% ipython --no-banner

In [1]: import numpy as np

In [2]: np.set_printoptions(precision=2, suppress=True, linewidth=160, legacy="1.25")

In [3]: rd = lambda a: np.round(a, 2) + 0

In [4]: rng = np.random.default_rng(5593)

In [5]: labels = rng.integers(0, 3, 3)

In [6]: E = (labels[:, None] == labels) * -3 + np.eye(3)

In [7]: E
Out[7]: 
array([[-2.,  0.,  0.],
       [ 0., -2.,  0.],
       [ 0.,  0., -2.]])

In [8]: # 3 blocks once reordered

In [9]: P = np.triu(np.array([[-3, 3, 3], [0, 0, 1], [-2, -3, 2]]), 1) + np.eye(3)

In [10]: B = P @ E @ np.linalg.inv(P)

In [11]: np.poly(B)
Out[11]: array([ 1.,  6., 12.,  8.])

In [12]: np.trace(B), np.trace(E)
Out[12]: (-6.0, -6.0)

In [13]: B
Out[13]: 
array([[-2.,  0.,  0.],
       [ 0., -2.,  0.],
       [ 0.,  0., -2.]])

In [14]: np.fft.fft(E[0])
Out[14]: array([-2.+0.j, -2.+0.j, -2.+0.j])

In [15]: np.sort(np.abs(np.fft.fft(E[0]))), rd(np.sort(np.linalg.svd(E, compute_uv=False)))
Out[15]: (array([2., 2., 2.]), array([2., 2., 2.]))

In [16]: (E @ E)[0]
Out[16]: array([4., 0., 0.])

In [17]: E @ np.ones(3)
Out[17]: array([-2., -2., -2.])

In [18]: rd(np.linalg.svd(E, compute_uv=False))
Out[18]: array([2., 2., 2.])

In [19]: rd(np.linalg.pinv(E))
Out[19]: 
array([[-0.5,  0. ,  0. ],
       [ 0. , -0.5,  0. ],
       [ 0. ,  0. , -0.5]])

In [20]: E[:, 1] @ E[:, 2]
Out[20]: 0.0

In [21]: print(rd(np.linalg.norm(E, axis=0)))
[2. 2. 2.]

In [22]: labels = rng.permutation(3)

In [23]: B = E[:, labels] * rng.choice([-1, 1], 3)

In [24]: B
Out[24]: 
array([[ 2., -0.,  0.],
       [-0.,  2.,  0.],
       [-0., -0., -2.]])

In [25]: left, _, VT = np.linalg.svd(E.T @ B)

In [26]: labels
Out[26]: array([0, 1, 2])

In [27]: mat = np.load("m.npy")

In [28]: mat
Out[28]: 
array([[-5, -6, -2,  1, -7, -9],
       [ 0, -6, -2, -6,  1,  0],
       [-4, -5, -7,  1, -6,  9],
       [-8,  5, -3, -4, -5, -1],
       [ 3,  8, -8,  6, -5,  6],
       [-6,  2,  7, -6, -9, -4]])

In [29]: B = mat[0, 0] * mat[1:] - np.outer(mat[1:, 0], mat[0])

In [30]: B
Out[30]: 
array([[  0,  30,  10,  30,  -5,   0],
       [  0,   1,  27,  -1,   2, -81],
       [  0, -73,  -1,  28, -31, -67],
       [  0, -22,  46, -33,  46,  -3],
       [  0, -46, -47,  36,   3, -34]])

In [31]: mat[:, 0] / mat[0, 0]
Out[31]: array([ 1. , -0. ,  0.8,  1.6, -0.6,  1.2])

In [32]: np.linalg.matrix_rank(B), np.linalg.matrix_rank(mat)
Out[32]: (5, 6)

In [33]: vec = np.array([-3, 1, 0, -3, 1, -2])

In [34]: B @ vec
Out[34]: array([-65, 168, -54, 129, -83])

In [35]: print(np.linalg.norm(B @ vec) <= np.linalg.norm(B, 2) * np.linalg.norm(vec) + 1e-9)
True

In [36]: B @ np.ones(6)
Out[36]: array([  65.,  -52., -144.,   34.,  -88.])

In [37]: np.einsum("ij,j->i", B, vec)
Out[37]: array([-65, 168, -54, 129, -83])

In [38]: labels = rng.permutation(6)

In [39]: labels
Out[39]: array([2, 5, 1, 0, 4, 3])

In [40]: B = mat[labels][:, labels]

In [41]: np.allclose(B, mat)
Out[41]: False

In [42]: f = np.array([3, -1, -2, 2, 1, -2])

In [43]: B = mat + np.outer(f, np.eye(6)[4])

In [44]: rd(np.linalg.det(B) / np.linalg.det(mat)), rd(1 + np.linalg.solve(mat, f)[4])
Out[44]: (1.18, 1.18)

In [45]: vec = np.array([1, 4, 4, -4, 1, 1])

In [46]: mat @ np.ones(6)
Out[46]: array([-28., -13., -12., -16.,  10., -16.])

In [47]: print(mat @ vec)
[-57  -7 -53  10 -20  41]

In [48]: mat @ (2 * vec)
Out[48]: array([-114,  -14, -106,   20,  -40,   82])

In [49]: mat @ np.eye(6)[3]
Out[49]: array([ 1., -6.,  1., -4.,  6., -6.])

In [50]: np.einsum("ij,j->i", mat, vec)
Out[50]: array([-57,  -7, -53,  10, -20,  41])

In [51]: np.linalg.norm(mat @ vec) <= np.linalg.norm(mat, 2) * np.linalg.norm(vec) + 1e-9
Out[51]: True

In [52]: W0 = np.loadtxt("run14.csv", delimiter=",")

In [53]: W0
Out[53]: 
array([[2., 0., 0., 0.],
       [0., 1., 0., 0.],
       [0., 0., 2., 0.],
       [0., 0., 0., 3.]])

In [54]: rd(np.linalg.svd(W0, compute_uv=False))
Out[54]: array([3., 2., 2., 1.])

In [55]: W0.T @ W0
Out[55]: 
array([[4., 0., 0., 0.],
       [0., 1., 0., 0.],
       [0., 0., 4., 0.],
       [0., 0., 0., 9.]])

In [56]: W0[:, 0] @ W0[:, 3]
Out[56]: 0.0

In [57]: rd(np.linalg.norm(W0, axis=0))
Out[57]: array([2., 1., 2., 3.])

In [58]: np.linalg.matrix_rank(W0 - W0[0, 0] * np.eye(4))
Out[58]: 2

In [59]: W0 @ W0
Out[59]: 
array([[4., 0., 0., 0.],
       [0., 1., 0., 0.],
       [0., 0., 4., 0.],
       [0., 0., 0., 9.]])

In [60]: w, evecs = np.linalg.eigvalsh(W0)
Traceback (most recent call last):
  Cell In[60], line 1
    w, evecs = np.linalg.eigvalsh(W0)
ValueError: too many values to unpack (expected 2)


In [61]: w, evecs = np.linalg.eigh(W0)

In [62]: np.unique(w.round(6) + 0, return_counts=True)[1]
Out[62]: array([1, 2, 1])

In [63]: w
Out[63]: array([1., 2., 2., 3.])

In [64]: rd(np.linalg.eigvalsh(W0 @ W0))
Out[64]: array([1., 4., 4., 9.])

In [65]: evecs @ np.diag(w) @ evecs.T
Out[65]: 
array([[2., 0., 0., 0.],
       [0., 1., 0., 0.],
       [0., 0., 2., 0.],
       [0., 0., 0., 3.]])

In [66]: w.sum(), np.trace(W0)
Out[66]: (8.0, 8.0)

In [67]: print((np.linalg.matrix_power((W0 != 0) + (W0.T != 0) + np.eye(4), 4) > 0).astype(int))
[[1 0 0 0]
 [0 1 0 0]
 [0 0 1 0]
 [0 0 0 1]]

In [68]: W0 @ W0
Out[68]: 
array([[4., 0., 0., 0.],
       [0., 1., 0., 0.],
       [0., 0., 4., 0.],
       [0., 0., 0., 9.]])

In [69]: vec = np.array([0, 2, -2, 1])

In [70]: rhs = W0 @ vec

In [71]: b, lr = np.zeros(4), 1 / np.linalg.norm(W0, 2) ** 2

In [72]: for i in range(12):
    ...:     b -= lr * W0.T @ (W0 @ b - rhs)
    ...:     if i % 2 == 0: print(i, round(np.linalg.norm(W0 @ b - rhs), 2))
    ...: 
0 2.85
2 1.56
4 1.13
6 0.88
8 0.69
10 0.55

In [73]: rd(b)
Out[73]: array([ 0.  ,  1.51, -2.  ,  1.  ])

In [74]: arr = np.load("x.npy")

In [75]: arr
Out[75]: 
array([[0, 0, 0, 0, 1, 0],
       [0, 1, 0, 0, 0, 0],
       [0, 0, 1, 0, 0, 0],
       [0, 0, 0, 1, 0, 0],
       [1, 0, 0, 0, 0, 0],
       [0, 0, 0, 0, 0, 1]])

In [76]: # orthonormal columns

In [77]: np.allclose(arr @ arr.T, arr.T @ arr)
Out[77]: True

In [78]: arr.inv()
Traceback (most recent call last):
  Cell In[78], line 1
    arr.inv()
AttributeError: 'numpy.ndarray' object has no attribute 'inv'


In [79]: assert arr == arr.T
Traceback (most recent call last):
  Cell In[79], line 1
    assert arr == arr.T
ValueError: The truth value of an array with more than one element is ambiguous. Use a.any() or a.all()


In [80]: np.linalg.matrix_power(arr, 4)
Out[80]: 
array([[1, 0, 0, 0, 0, 0],
       [0, 1, 0, 0, 0, 0],
       [0, 0, 1, 0, 0, 0],
       [0, 0, 0, 1, 0, 0],
       [0, 0, 0, 0, 1, 0],
       [0, 0, 0, 0, 0, 1]])

In [81]: rd(np.abs(np.linalg.eigvals(arr)).max())
Out[81]: 1.0

In [82]: f = np.array([1, 5, 0, 1, 3, 3])

In [83]: B = arr + np.outer(f, np.eye(6)[1])

In [84]: B
Out[84]: 
array([[0., 1., 0., 0., 1., 0.],
       [0., 6., 0., 0., 0., 0.],
       [0., 0., 1., 0., 0., 0.],
       [0., 1., 0., 1., 0., 0.],
       [1., 3., 0., 0., 0., 0.],
       [0., 3., 0., 0., 0., 1.]])

In [85]: f = np.array([2, 3])

In [86]: np.correlate(arr[5], arr[0], "full")
Out[86]: array([0, 0, 0, 0, 0, 0, 1, 0, 0, 0, 0])

In [87]: rd(np.linalg.svd(arr, compute_uv=False))
Out[87]: array([1., 1., 1., 1., 1., 1.])

In [88]: rd(np.linalg.pinv(arr))
Out[88]: 
array([[0., 0., 0., 0., 1., 0.],
       [0., 1., 0., 0., 0., 0.],
       [0., 0., 1., 0., 0., 0.],
       [0., 0., 0., 1., 0., 0.],
       [1., 0., 0., 0., 0., 0.],
       [0., 0., 0., 0., 0., 1.]])

In [89]: rd(np.linalg.norm(arr, axis=0))
Out[89]: array([1., 1., 1., 1., 1., 1.])

In [90]: arr[:, 1] @ arr[:, 3]
Out[90]: 0

In [91]: print(np.all(np.linalg.eigvalsh(arr) > 0))
False

In [92]: [round(float(np.linalg.det(arr[:i, :i])), 2) + 0 for i in range(1, 7)]
Out[92]: [0.0, 0.0, 0.0, 0.0, -1.0, -1.0]

In [93]: rd(np.linalg.eigvalsh(arr).min())
Out[93]: -1.0

In [94]: data = np.load("a.npy")

In [95]: data
Out[95]: 
array([[0., 0., 6.],
       [0., 0., 0.],
       [6., 0., 0.]])

In [96]: P = np.triu(np.array([[0, 1, 1], [-1, 0, 1], [-1, 1, -2]]), 1) + np.eye(3)

In [97]: B = P @ data @ np.linalg.inv(P)

In [98]: P @ data - data @ P
Out[98]: 
array([[ 6.,  0.,  0.],
       [ 6.,  0.,  0.],
       [ 0., -6., -6.]])

In [99]: print(rd(np.linalg.det(data.T)))
0.0

In [100]: rd(np.poly(data))
Out[100]: array([  1.,   0., -36.,   0.])

In [101]: rd(np.linalg.eigvals(data))
Out[101]: array([ 6., -6.,  0.])

In [102]: w, evecs = np.linalg.eigh(data)

In [103]: vec = np.array([4, -4, 3])

In [104]: rd(vec @ data @ vec / (vec @ vec)), w[0], w[-1]
Out[104]: (3.51, -6.0, 6.0)

In [105]: print(vec @ data @ vec)
144.0

In [106]: rd(evecs * np.maximum(w, 0) @ evecs.T)
Out[106]: 
array([[3., 0., 3.],
       [0., 0., 0.],
       [3., 0., 3.]])

In [107]: feats = np.loadtxt("block12.csv", delimiter=",")

In [108]: feats
Out[108]: 
array([[ 0.,  2.,  0.,  0.,  0.,  0.,  0.],
       [ 0.,  0.,  0.,  0.,  0.,  3.,  0.],
       [ 0.,  0.,  0., -2.,  0.,  0.,  0.],
       [ 0.,  0.,  2.,  0.,  0.,  0.,  0.],
       [ 0.,  0.,  0.,  0., -2.,  0.,  0.],
       [ 0.,  0.,  0.,  0.,  0.,  0., -2.],
       [-3.,  0.,  0.,  0.,  0.,  0.,  0.]])

In [109]: rd(np.linalg.det(W0[::-1]))
Out[109]: 12.0

In [110]: np.poly(W0)
Out[110]: array([  1.,  -8.,  23., -28.,  12.])

In [111]: rd(np.linalg.eigvals(W0))
Out[111]: array([2., 1., 2., 3.])

In [112]: def softmax(z):
     ...:     e = np.exp(z - z.max(axis=-1, keepdims=True))
     ...:     return e / e.sum(axis=-1, keepdims=True)
     ...: 

In [113]: rd(softmax(feats[0] + 5))
Out[113]: array([0.07, 0.55, 0.07, 0.07, 0.07, 0.07, 0.07])

In [114]: print(rd(softmax(10 * feats[0])))
[0. 1. 0. 0. 0. 0. 0.]

In [115]: rd(softmax(feats[0]))
Out[115]: array([0.07, 0.55, 0.07, 0.07, 0.07, 0.07, 0.07])

In [116]: att = feats @ feats.T / np.sqrt(7)

In [117]: rd(softmax(att))
Out[117]: 
array([[0.43, 0.09, 0.09, 0.09, 0.09, 0.09, 0.09],
       [0.03, 0.83, 0.03, 0.03, 0.03, 0.03, 0.03],
       [0.09, 0.09, 0.43, 0.09, 0.09, 0.09, 0.09],
       [0.09, 0.09, 0.09, 0.43, 0.09, 0.09, 0.09],
       [0.09, 0.09, 0.09, 0.09, 0.43, 0.09, 0.09],
       [0.09, 0.09, 0.09, 0.09, 0.09, 0.43, 0.09],
       [0.03, 0.03, 0.03, 0.03, 0.03, 0.03, 0.83]])

In [118]: print(rd(softmax(att + np.triu(np.full(att.shape, -np.inf), 1))))
[[1.   0.   0.   0.   0.   0.   0.  ]
 [0.03 0.97 0.   0.   0.   0.   0.  ]
 [0.15 0.15 0.69 0.   0.   0.   0.  ]
 [0.13 0.13 0.13 0.6  0.   0.   0.  ]
 [0.12 0.12 0.12 0.12 0.53 0.   0.  ]
 [0.1  0.1  0.1  0.1  0.1  0.48 0.  ]
 [0.03 0.03 0.03 0.03 0.03 0.03 0.83]]
